$ ipython --no-banner

In [1]: import numpy as np

In [2]: np.set_printoptions(precision=3, suppress=True, linewidth=200, floatmode="fixed")

In [3]: data = np.load("case18.npy")

In [4]: data
Out[4]: 
array([[2, 0, 0],
       [0, 1, 0],
       [0, 0, 2]])

In [5]: x0 = np.array([-1, 0, 0])

In [6]: a = np.maximum(data @ x0, 0)

In [7]: data * (a > 1e-9)[:, None]
Out[7]: 
array([[0, 0, 0],
       [0, 0, 0],
       [0, 0, 0]])

In [8]: print(a)
[0 0 0]

In [9]: np.maximum(data @ x0, 0) - np.maximum(-data @ x0, 0)
Out[9]: array([-2,  0,  0])

In [10]: np.tanh(data @ x0)
Out[10]: array([-0.964,  0.000,  0.000])

In [11]: print(np.maximum(data @ (3 * x0), 0))
[0 0 0]

In [12]: ev, evecs = np.linalg.eigh(data)

In [13]: x0 = np.array([-5, 4, 0])

In [14]: evecs * np.abs(ev) @ evecs.T
Out[14]: 
array([[2.000, 0.000, 0.000],
       [0.000, 1.000, 0.000],
       [0.000, 0.000, 2.000]])

In [15]: np.round(x0 @ data @ x0 / (x0 @ x0), 3), ev[0], ev[-1]
Out[15]: (np.float64(1.61), np.float64(1.0), np.float64(2.0))

In [16]: np.linalg.eigvalsh(data[1:, 1:])
Out[16]: array([1.000, 2.000])

In [17]: np.abs(data).sum(axis=1).max(), np.abs(ev).max()
Out[17]: (np.int64(2), np.float64(2.0))

In [18]: print(round(np.linalg.norm(data[2] - data[1]), 3))
2.236

In [19]: np.linalg.norm(data, axis=0)
Out[19]: array([2.000, 1.000, 2.000])

In [20]: print(np.linalg.norm(data, axis=1))
[2.000 1.000 2.000]

In [21]: round(float(np.linalg.norm(data[2], 1)), 3), round(float(np.linalg.norm(data[2], np.inf)), 3)
Out[21]: (2.0, 2.0)

In [22]: arr = np.load("sample7.npy")

In [23]: arr
Out[23]: 
array([[ 5,  4,  4],
       [ 2,  3,  1],
       [13, 16,  8]])

In [24]: blk = np.stack([arr, 2 * arr, arr[::-1]])

In [25]: np.linalg.matrix_rank(blk.reshape(3, -1))
Out[25]: np.int64(2)

In [26]: print(blk.shape)
(3, 3, 3)

In [27]: (blk @ arr.T).shape
Out[27]: (3, 3, 3)

In [28]: np.linalg.matrix_rank(blk)
Out[28]: array([2, 2, 2])

In [29]: cent = np.sign(np.array([[2, 0, 1, 3], [1, 1, 3, 0], [0, 3, 2, 1], [1, 2, 3, 1]]))

In [30]: B = (np.tril(cent, -1) + np.eye(4)) @ (np.triu(cent, 1) + np.eye(4))

In [31]: ev = np.array([-2, -2, 2, 2])

In [32]: J = np.rint(B * ev @ np.linalg.inv(B)) + 0

In [33]: J
Out[33]: 
array([[  2.000,  -4.000,   4.000,   0.000],
       [ 12.000, -10.000,  12.000,  -4.000],
       [ 12.000,  -8.000,  10.000,  -4.000],
       [ 12.000, -12.000,  12.000,  -2.000]])

In [34]: ev, evecs = np.linalg.eig(J)

In [35]: np.sort(np.linalg.eigvals(J.T))
Out[35]: array([-2.000-0.000j, -2.000+0.000j,  2.000+0.000j,  2.000+0.000j])

In [36]: ev
Out[36]: array([-2.000, -2.000,  2.000,  2.000])

In [37]: np.round(J @ evecs[:, 0] - ev[0] * evecs[:, 0], 3) + 0
Out[37]: array([0.000, 0.000, 0.000, 0.000])

In [38]: np.sort(np.linalg.eigvals(np.linalg.inv(J)))
Out[38]: array([-0.500, -0.500,  0.500,  0.500])

In [39]: np.sort(np.linalg.eigvals(J @ J))
Out[39]: array([4.000, 4.000, 4.000, 4.000])
